% ipython --no-banner

In [1]: import numpy as np

In [2]: import numpy.linalg as la

In [3]: np.set_printoptions(precision=3, suppress=True, linewidth=140, legacy="1.25")

In [4]: K = np.load("data.npy")

In [5]: K
Out[5]: 
array([[ 5, -3, -3,  1],
       [11,  3,  3,  7],
       [ 9,  1,  1,  5],
       [ 9,  1,  1,  5],
       [ 7, -1, -1,  3],
       [11,  3,  3,  7],
       [ 5, -3, -3,  1],
       [10,  2,  2,  6],
       [ 5, -3, -3,  1],
       [ 7, -1, -1,  3]])

In [6]: cov = np.cov(K, rowvar=False)

In [7]: cov.shape
Out[7]: (4, 4)

In [8]: cov
Out[8]: 
array([[5.878, 5.878, 5.878, 5.878],
       [5.878, 5.878, 5.878, 5.878],
       [5.878, 5.878, 5.878, 5.878],
       [5.878, 5.878, 5.878, 5.878]])

In [9]: idx = K[:, 1] > np.median(K[:, 1])

In [10]: r0 = K[idx].mean(axis=0) - K[~idx].mean(axis=0)

In [11]: idx.astype(int)
Out[11]: array([0, 1, 1, 1, 0, 1, 0, 1, 0, 0])

In [12]: r0
Out[12]: array([4.2, 4.2, 4.2, 4.2])

In [13]: np.argsort(-np.abs(r0).round(6), kind="stable")
Out[13]: array([0, 1, 2, 3])

In [14]: E = np.array([[-1.98, 0.0, 3.0, 2.0, -3.0, -2.0, -3.0],
    ...:     [1.0, 0.02, 1.0, 3.0, 1.0, 1.0, -2.0],
    ...:     [-3.0, -1.0, 3.02, -3.0, 1.0, -2.0, -2.0],
    ...:     [1.0, -1.0, 3.0, 1.02, 0.0, 1.0, 0.0],
    ...:     [2.0, -2.0, -3.0, 3.0, 3.02, 1.0, 1.0],
    ...:     [-1.0, 1.0, -2.0, 2.0, 2.0, -0.98, 3.0],
    ...:     [-2.0, 0.0, 3.0, 2.0, -3.0, -2.0, -2.98]])

In [15]: E
Out[15]: 
array([[-1.98,  0.  ,  3.  ,  2.  , -3.  , -2.  , -3.  ],
       [ 1.  ,  0.02,  1.  ,  3.  ,  1.  ,  1.  , -2.  ],
       [-3.  , -1.  ,  3.02, -3.  ,  1.  , -2.  , -2.  ],
       [ 1.  , -1.  ,  3.  ,  1.02,  0.  ,  1.  ,  0.  ],
       [ 2.  , -2.  , -3.  ,  3.  ,  3.02,  1.  ,  1.  ],
       [-1.  ,  1.  , -2.  ,  2.  ,  2.  , -0.98,  3.  ],
       [-2.  ,  0.  ,  3.  ,  2.  , -3.  , -2.  , -2.98]])

In [16]: other = np.array([[0, 0], [2, 1], [0, 3], [1, 1], [0, 0], [3, 2], [1, 2]])

In [17]: print(other.T @ E.T)
[[ -7.     4.04 -13.     2.02   3.     4.06  -6.98]
 [  1.     4.02  -2.94  11.02  -4.     1.04   1.04]]

In [18]: print(E @ other)
[[ -7.     1.  ]
 [  4.04   4.02]
 [-13.    -2.94]
 [  2.02  11.02]
 [  3.    -4.  ]
 [  4.06   1.04]
 [ -6.98   1.04]]

In [19]: rng = np.random.default_rng(9959)

In [20]: idx = rng.permutation(7)

In [21]: idx
Out[21]: array([3, 1, 0, 5, 2, 6, 4])

In [22]: other = E[idx][:, idx]

In [23]: round(la.det(other), 3), round(float(la.det(E[idx])), 3)
Out[23]: (56.618, -56.618)

In [24]: np.allclose(other, E)
Out[24]: False

In [25]: np.diag(other)
Out[25]: array([ 1.02,  0.02, -1.98, -0.98,  3.02, -2.98,  3.02])

In [26]: print(other)
[[ 1.02 -1.    1.    1.    3.    0.    0.  ]
 [ 3.    0.02  1.    1.    1.   -2.    1.  ]
 [ 2.    0.   -1.98 -2.    3.   -3.   -3.  ]
 [ 2.    1.   -1.   -0.98 -2.    3.    2.  ]
 [-3.   -1.   -3.   -2.    3.02 -2.    1.  ]
 [ 2.    0.   -2.   -2.    3.   -2.98 -3.  ]
 [ 3.   -2.    2.    1.   -3.    1.    3.02]]

In [27]: x = np.array([2, 2, -2, 2, -1, -2, -2])

In [28]: print(np.sign((other @ x).round(6)))
[-1.  1.  1. -1. -1.  1. -1.]

In [29]: (other @ x).argmax()
Out[29]: 2

In [30]: (other * x).sum(axis=1)
Out[30]: array([-2.96,  7.04, 12.96, -1.96, -7.02, 12.96, -5.04])

In [31]: print(other @ np.eye(7)[3])
[ 1.    1.   -2.   -0.98 -2.   -2.    1.  ]

In [32]: print(np.einsum("ij,j->i", other, x))
[-2.96  7.04 12.96 -1.96 -7.02 12.96 -5.04]

In [33]: F = np.loadtxt("layer16.csv", delimiter=",")

In [34]: F
Out[34]: 
array([[ 0.,  0.,  0.,  0.,  0., -3., -3.,  2.,  0.,  2., -1., -3.,  1.],
       [ 0.,  0.,  0.,  0.,  0.,  1.,  0.,  1.,  0.,  0.,  0., -3., -3.],
       [ 0.,  0.,  0.,  0.,  0.,  3., -2., -1.,  0.,  3.,  2.,  1., -3.],
       [ 0.,  0.,  0.,  0.,  0.,  0.,  2.,  3., -3.,  0., -3., -3.,  2.],
       [ 0.,  0.,  0.,  0.,  0.,  0.,  2.,  0., -1.,  1., -3., -3.,  1.],
       [-3.,  1.,  3.,  0.,  0.,  0.,  0.,  0.,  0.,  0.,  0.,  0.,  0.],
       [-3.,  0., -2.,  2.,  2.,  0.,  0.,  0.,  0.,  0.,  0.,  0.,  0.],
       [ 2.,  1., -1.,  3.,  0.,  0.,  0.,  0.,  0.,  0.,  0.,  0.,  0.],
       [ 0.,  0.,  0., -3., -1.,  0.,  0.,  0.,  0.,  0.,  0.,  0.,  0.],
       [ 2.,  0.,  3.,  0.,  1.,  0.,  0.,  0.,  0.,  0.,  0.,  0.,  0.],
       [-1.,  0.,  2., -3., -3.,  0.,  0.,  0.,  0.,  0.,  0.,  0.,  0.],
       [-3., -3.,  1., -3., -3.,  0.,  0.,  0.,  0.,  0.,  0.,  0.,  0.],
       [ 1., -3., -3.,  2.,  1.,  0.,  0.,  0.,  0.,  0.,  0.,  0.,  0.]])

In [35]: # looks like rank 10

In [36]: r0 = np.array([3, 1, 1])

In [37]: np.polyval(r0, F[10])
Out[37]: array([ 3.,  1., 15., 25., 25.,  1.,  1.,  1.,  1.,  1.,  1.,  1.,  1.])

In [38]: print(np.cross(F[10, :3], F[8, :3]))
[ 0.  0. -0.]

In [39]: np.correlate(F[10], F[8], "full")
Out[39]: array([ 0.,  0.,  0.,  0.,  0.,  0.,  0.,  0.,  1.,  3., -2., -3., 12.,  9.,  0.,  0.,  0.,  0.,  0.,  0.,  0.,  0.,  0.,  0.,  0.])

In [40]: print(la.cond(E) > 100)
True

In [41]: round(float(la.norm(E, 2) / la.norm(E)), 3)
Out[41]: 0.751

In [42]: print(np.argsort(-la.norm(E, axis=0).round(6), kind="stable")[:3])
[2 3 6]

In [43]: la.matrix_rank(E, rtol=0.1)
Out[43]: 6

In [44]: la.matrix_rank(F, rtol=0.1)
Out[44]: 10

In [45]: print([round(float(x), 3) for x in la.svd(F, compute_uv=False)[:3]])
[9.255, 9.255, 5.959]

In [46]: print(round(float(la.norm(F, 2) / la.norm(F)), 3))
0.513

In [47]: np.argsort(-la.norm(F, axis=0).round(6), kind="stable")[:3]
Out[47]: array([3, 0, 2])
